In [1]: import numpy as np

In [2]: from numpy import linalg as LA

In [3]: np.set_printoptions(precision=4, suppress=True, linewidth=100)

In [4]: u = np.array([2, 2, 0, 0, 1, 1, 1, 1])

In [5]: K = np.array([np.roll(u, i) for i in range(8)])

In [6]: K
Out[6]: 
array([[2, 2, 0, 0, 1, 1, 1, 1],
       [1, 2, 2, 0, 0, 1, 1, 1],
       [1, 1, 2, 2, 0, 0, 1, 1],
       [1, 1, 1, 2, 2, 0, 0, 1],
       [1, 1, 1, 1, 2, 2, 0, 0],
       [0, 1, 1, 1, 1, 2, 2, 0],
       [0, 0, 1, 1, 1, 1, 2, 2],
       [2, 0, 0, 1, 1, 1, 1, 2]])

In [7]: rng = np.random.default_rng(70576)

In [8]: labels = rng.permutation(8)

In [9]: labels
Out[9]: array([3, 0, 2, 1, 4, 7, 5, 6])

In [10]: M2 = K[labels][:, labels]

In [11]: np.round(np.sort(np.abs(LA.eigvals(M2))), 4) + 0
Out[11]: array([0.    , 1.0824, 1.0824, 2.6131, 2.6131, 2.8284, 2.8284, 8.    ])

In [12]: print(np.diag(M2))
[2 2 2 2 2 2 2 2]

In [13]: print(M2)
[[2 1 1 1 2 1 0 0]
 [0 2 0 2 1 1 1 1]
 [2 1 2 1 0 1 0 1]
 [0 1 2 2 0 1 1 1]
 [1 1 1 1 2 0 2 0]
 [1 2 0 0 1 2 1 1]
 [1 0 1 1 1 0 2 2]
 [1 0 1 0 1 2 1 2]]

In [14]: M2 = np.array([[1, -3], [0, -2]])

In [15]: W2 = np.array([[3, -6], [2, 4]])

In [16]: E = np.kron(M2, W2)

In [17]: E
Out[17]: 
array([[  3,  -6,  -9,  18],
       [  2,   4,  -6, -12],
       [  0,   0,  -6,  12],
       [  0,   0,  -4,  -8]])

In [18]: LA.norm(E, axis=1)
Out[18]: array([21.2132, 14.1421, 13.4164,  8.9443])

In [19]: np.round(LA.norm(E, "nuc"), 4)
Out[19]: np.float64(45.0999)

In [20]: print(LA.norm(E, axis=1).argmax())
0

In [21]: labels = rng.permutation(4)

In [22]: labels
Out[22]: array([2, 3, 0, 1])

In [23]: M2 = E[labels][:, labels]

In [24]: np.trace(M2)
Out[24]: np.int64(-7)

In [25]: np.diag(M2)
Out[25]: array([-6, -8,  3,  4])

In [26]: round(LA.det(M2), 4), np.round(LA.det(E[labels]), 4)
Out[26]: (np.float64(2304.0), np.float64(2304.0))

In [27]: print(M2)
[[ -6  12   0   0]
 [ -4  -8   0   0]
 [ -9  18   3  -6]
 [ -6 -12   2   4]]

In [28]: X = np.array([[-0.19, -0.22, -0.16, 0.09, 0.13],
    ...:     [-1.52, -1.76, -1.28, 0.72, 1.04],
    ...:     [-0.95, -1.1, -0.8, 0.45, 0.65],
    ...:     [-1.14, -1.32, -0.96, 0.54, 0.78],
    ...:     [0.76, 0.88, 0.64, -0.36, -0.52],
    ...:     [-0.76, -0.88, -0.64, 0.36, 0.52],
    ...:     [1.9, 2.2, 1.6, -0.9, -1.3],
    ...:     [-0.57, -0.66, -0.48, 0.27, 0.39]])

In [29]: X @ X
Traceback (most recent call last):
  Cell In[29], line 1
    X @ X
ValueError: matmul: Input operand 1 has a mismatch in its core dimension 0, with gufunc signature (n?,k),(k,m?)->(n?,m?) (size 8 is different from 5)


In [30]: G = X.T @ X

In [31]: np.allclose(G, G.T)
Out[31]: True

In [32]: np.round(LA.svd(X, compute_uv=False) ** 2, 4) + 0
Out[32]: array([36.0717,  0.    ,  0.    ,  0.    ,  0.    ])

In [33]: round(float(np.trace(G)), 4), (X ** 2).sum()
Out[33]: (36.0717, np.float64(36.0717))

In [34]: np.round(LA.eigvalsh(G)[::-1], 4) + 0
Out[34]: array([36.0717,  0.    ,  0.    ,  0.    ,  0.    ])
